$ ipython --no-banner

In [1]: import numpy as np

In [2]: np.set_printoptions(suppress=True, linewidth=160)

In [3]: W0 = np.load("mat.npy")

In [4]: print(W0.round(2))
[[-0.15 -0.65 -0.36  0.65]
 [ 0.86  0.26 -0.33  0.28]
 [ 0.15 -0.43 -0.55 -0.7 ]
 [-0.46  0.57 -0.68  0.08]]

In [5]: O, r_ = np.linalg.qr(W0)

In [6]: print(np.round(np.abs(np.diag(r_)), 2))
[1. 1. 1. 1.]

In [7]: x0 = np.array([0, -1, 2, 1])

In [8]: print(4 - np.linalg.matrix_rank(W0 - np.eye(4), tol=1e-8))
1

In [9]: print(np.round(np.abs(np.linalg.eigvals(W0)), 2))
[1. 1. 1. 1.]

In [10]: rng = np.random.default_rng(68)

In [11]: labels = rng.permutation(4)

In [12]: M2 = W0[:, labels] * rng.choice([-1, 1], 4)

In [13]: print(M2.round(2))
[[-0.65  0.15 -0.36  0.65]
 [ 0.26 -0.86 -0.33  0.28]
 [-0.43 -0.15 -0.55 -0.7 ]
 [ 0.57  0.46 -0.68  0.08]]

In [14]: left, _, vt = np.linalg.svd(W0.T @ M2)

In [15]: print(np.round(left @ vt, 2) + 0)
[[ 0. -1.  0.  0.]
 [ 1.  0.  0.  0.]
 [ 0.  0.  1.  0.]
 [ 0.  0.  0.  1.]]

In [16]: labels = rng.permutation(4)

In [17]: print(labels)
[3 1 2 0]

In [18]: M2 = W0[labels][:, labels]

In [19]: print(M2.round(2))
[[ 0.08  0.57 -0.68 -0.46]
 [ 0.28  0.26 -0.33  0.86]
 [-0.7  -0.43 -0.55  0.15]
 [ 0.65 -0.65 -0.36 -0.15]]

In [20]: print(np.round(np.sort(np.abs(np.linalg.eigvals(M2))), 2))
[1. 1. 1. 1.]

In [21]: print(np.round(np.diag(M2), 2))
[ 0.08  0.26 -0.55 -0.15]

In [22]: print(np.round(np.linalg.det(M2), 2), round(np.linalg.det(W0[labels]), 2))
-1.0 1.0

In [23]: feats = np.array([[0, 0, 1, 0, 0, 0],
    ...:     [0, 0, 0, 1, 0, 0],
    ...:     [0, 0, 0, 0, 1, 0],
    ...:     [1, 0, 0, 0, 0, 0],
    ...:     [0, 0, 0, 0, 0, 1],
    ...:     [0, 1, 0, 0, 0, 0]])

In [24]: print(feats)
[[0 0 1 0 0 0]
 [0 0 0 1 0 0]
 [0 0 0 0 1 0]
 [1 0 0 0 0 0]
 [0 0 0 0 0 1]
 [0 1 0 0 0 0]]

In [25]: labels = rng.permutation(6)

In [26]: print(labels)
[0 5 4 3 1 2]

In [27]: M2 = feats[labels][:, labels]

In [28]: print(M2)
[[0 0 0 0 0 1]
 [0 0 0 0 1 0]
 [0 1 0 0 0 0]
 [1 0 0 0 0 0]
 [0 0 0 1 0 0]
 [0 0 1 0 0 0]]

In [29]: print(np.allclose(M2, feats))
False

In [30]: F = np.load("x.npy")

In [31]: print(F)
[[-0.6  0.9  0.1  1.7  1.2  0.6]
 [ 0.7 -0.6 -0.9  1.1 -0.4  0.7]
 [-0.8  1.2  2.1  0.2  0.3 -0.6]
 [-1.2 -1.   0.8 -1.5  0.8  0.1]
 [ 2.2 -0.2  0.7 -2.3 -0.3 -0.3]
 [ 0.8 -0.8  0.6 -0.4  1.4 -0.2]]

In [32]: M2 = F + rng.integers(-2, 3, (6, 4)) @ rng.integers(-2, 3, (4, 6))

In [33]: print(M2.round(2))
[[-6.6  9.9 -0.9 10.7  3.2  3.6]
 [ 2.7 -4.6 -0.9 -0.9 -2.4 -2.3]
 [ 5.2 -0.8  8.1 -6.8  1.3  0.4]
 [-1.2  0.   1.8 -0.5  0.8  0.1]
 [ 0.2 -3.2 -2.3 -0.3 -1.3  0.7]
 [ 6.8 -1.8  7.6 -6.4  2.4  0.8]]

In [34]: print(np.linalg.matrix_rank(M2 - F, tol=1e-8))
4

In [35]: x0 = np.array([4, 0, 3, 1, -1, -3])

In [36]: print(np.round(F @ np.ones(6), 2))
[ 3.9  0.6  2.4 -2.  -0.2  1.4]

In [37]: print(np.linalg.norm(F @ x0) <= np.linalg.norm(F, 2) * np.linalg.norm(x0) + 1e-9)
True

In [38]: M2 = W0 + rng.integers(-2, 3, (4, 2)) @ rng.integers(-2, 3, (2, 4))

In [39]: print(M2.round(2))
[[ 3.85 -1.65 -2.36 -3.35]
 [-1.14  1.26  1.67  0.28]
 [-0.85 -0.43 -0.55  1.3 ]
 [-2.46  0.57 -0.68  4.08]]

In [40]: print(np.round(np.linalg.svd(M2 - W0, compute_uv=False), 2) + 0)
[7.85 3.05 0.   0.  ]

In [41]: print(np.round(M2 - W0, 2))
[[ 4. -1. -2. -4.]
 [-2.  1.  2.  0.]
 [-1.  0.  0.  2.]
 [-2.  0.  0.  4.]]

In [42]: left, sigma, vt = np.linalg.svd(F, full_matrices=False)

In [43]: print(np.abs(left[:, 0]).round(6).argmax())
4

In [44]: print(left.shape, sigma.shape, vt.shape)
(6, 6) (6,) (6, 6)

In [45]: print(np.round(sigma / sigma[0], 2))
[1.   0.81 0.55 0.48 0.18 0.15]

In [46]: print(np.round(vt @ vt.T, 2) + 0)
[[1. 0. 0. 0. 0. 0.]
 [0. 1. 0. 0. 0. 0.]
 [0. 0. 1. 0. 0. 0.]
 [0. 0. 0. 1. 0. 0.]
 [0. 0. 0. 0. 1. 0.]
 [0. 0. 0. 0. 0. 1.]]

In [47]: print(np.round(np.abs(vt[0]), 2))
[0.45 0.26 0.2  0.81 0.06 0.15]

In [48]: print(np.round(left.T @ F @ vt.T, 2) + 0)
[[4.05 0.   0.   0.   0.   0.  ]
 [0.   3.3  0.   0.   0.   0.  ]
 [0.   0.   2.22 0.   0.   0.  ]
 [0.   0.   0.   1.96 0.   0.  ]
 [0.   0.   0.   0.   0.74 0.  ]
 [0.   0.   0.   0.   0.   0.59]]

In [49]: print(np.round(np.cumsum(sigma ** 2) / np.sum(sigma ** 2), 2))
[0.44 0.74 0.87 0.98 0.99 1.  ]
